$ ipython --no-banner

In [1]: import numpy as np

In [2]: from numpy import linalg as LA

In [3]: np.set_printoptions(precision=3, suppress=True, linewidth=200)

In [4]: rd = lambda a: np.round(a, 3) + 0

In [5]: J = np.load("w.npy")

In [6]: J
Out[6]: 
array([[8, 5, 5],
       [2, 0, 4],
       [0, 0, 7]])

In [7]: LA.matrix_power(J, 4)
Out[7]: 
array([[ 6116,  3360, 13205],
       [ 1344,   740,  3762],
       [    0,     0,  2401]])

In [8]: J @ J
Out[8]: 
array([[74, 40, 95],
       [16, 10, 38],
       [ 0,  0, 49]])

In [9]: rd(LA.det(J))
Out[9]: np.float64(-70.0)

In [10]: (J + J.T) / 2
Out[10]: 
array([[8. , 3.5, 2.5],
       [3.5, 0. , 2. ],
       [2.5, 2. , 7. ]])

In [11]: rd(np.sort(np.abs(LA.eigvals(J))))
Out[11]: array([1.099, 7.   , 9.099])

In [12]: np.allclose(J, J.T)
Out[12]: False

In [13]: np.trace(J)
Out[13]: np.int64(15)

In [14]: rd(np.abs(LA.eigvals(J)).max())
Out[14]: np.float64(9.099)

In [15]: hat = np.triu(np.array([[-2, 1, 1], [-2, 2, 0], [2, 2, 3]]), 1) + np.eye(3)

In [16]: other = hat @ J @ LA.inv(hat)

In [17]: hat @ J - J @ hat
Out[17]: 
array([[ 2., -8.,  3.],
       [ 0., -2., -2.],
       [ 0.,  0.,  0.]])

In [18]: other
Out[18]: 
array([[10., -5.,  6.],
       [ 2., -2.,  2.],
       [ 0.,  0.,  7.]])

In [19]: np.trace(other), np.trace(J)
Out[19]: (np.float64(15.0), np.int64(15))

In [20]: K = np.loadtxt("a.csv", delimiter=",")

In [21]: rd(K)
Out[21]: 
array([[-0.879, -0.465,  0.101],
       [ 0.416, -0.854, -0.311],
       [ 0.231, -0.231,  0.945]])

In [22]: rd(LA.norm(K[0], 1)), rd(LA.norm(K[0], np.inf))
Out[22]: (np.float64(1.446), np.float64(0.879))

In [23]: rd(K[0] @ K[2])
Out[23]: np.float64(0.0)

In [24]: rd(LA.norm(K, 1)), rd(LA.norm(K, np.inf))
Out[24]: (np.float64(1.551), np.float64(1.582))

In [25]: rd(LA.norm(K, "nuc"))
Out[25]: np.float64(3.0)

In [26]: rd(LA.norm(K, 2))
Out[26]: np.float64(1.0)

In [27]: rd(LA.norm(K, axis=1))
Out[27]: array([1., 1., 1.])

In [28]: Q, R = LA.qr(K)

In [29]: np.allclose(R.T @ R, K.T @ K)
Out[29]: True

In [30]: rd(Q)
Out[30]: 
array([[-0.879, -0.465,  0.101],
       [ 0.416, -0.854, -0.311],
       [ 0.231, -0.231,  0.945]])

In [31]: rd(np.abs(np.diag(R)))
Out[31]: array([1., 1., 1.])

In [32]: rd(R)
Out[32]: 
array([[1., 0., 0.],
       [0., 1., 0.],
       [0., 0., 1.]])

In [33]: rng = np.random.default_rng(89581)

In [34]: m1 = rng.normal(size=(26, 3)) + 20 * np.array([-1, -1, -2])

In [35]: rd(m1)
Out[35]: 
array([[-21.965, -19.144, -38.578],
       [-19.832, -20.441, -39.04 ],
       [-21.102, -18.977, -37.987],
       [-19.194, -19.335, -40.486],
       [-19.041, -21.078, -39.321],
       [-20.22 , -18.821, -41.715],
       [-19.812, -19.85 , -40.705],
       [-19.952, -20.31 , -39.121],
       [-18.757, -19.786, -39.08 ],
       [-22.012, -20.696, -40.41 ],
       [-20.906, -19.65 , -40.883],
       [-23.283, -19.816, -38.466],
       [-20.576, -20.445, -39.935],
       [-20.268, -20.425, -36.835],
       [-20.531, -19.169, -41.195],
       [-18.604, -19.929, -40.13 ],
       [-21.368, -19.4  , -40.257],
       [-19.662, -20.973, -41.186],
       [-19.659, -20.946, -39.361],
       [-19.552, -20.623, -38.729],
       [-20.673, -20.049, -40.32 ],
       [-19.388, -19.267, -40.186],
       [-19.88 , -19.967, -41.003],
       [-20.816, -20.848, -40.07 ],
       [-19.109, -19.017, -39.715],
       [-21.558, -20.232, -37.067]])

In [36]: rd(LA.svd(K, compute_uv=False))
Out[36]: array([1., 1., 1.])

In [37]: rd(K[:, 2] @ K[:, 0])
Out[37]: np.float64(0.0)

In [38]: rd(K.T @ K)
Out[38]: 
array([[1., 0., 0.],
       [0., 1., 0.],
       [0., 0., 1.]])

In [39]: rd(K @ K.T)
Out[39]: 
array([[1., 0., 0.],
       [0., 1., 0.],
       [0., 0., 1.]])
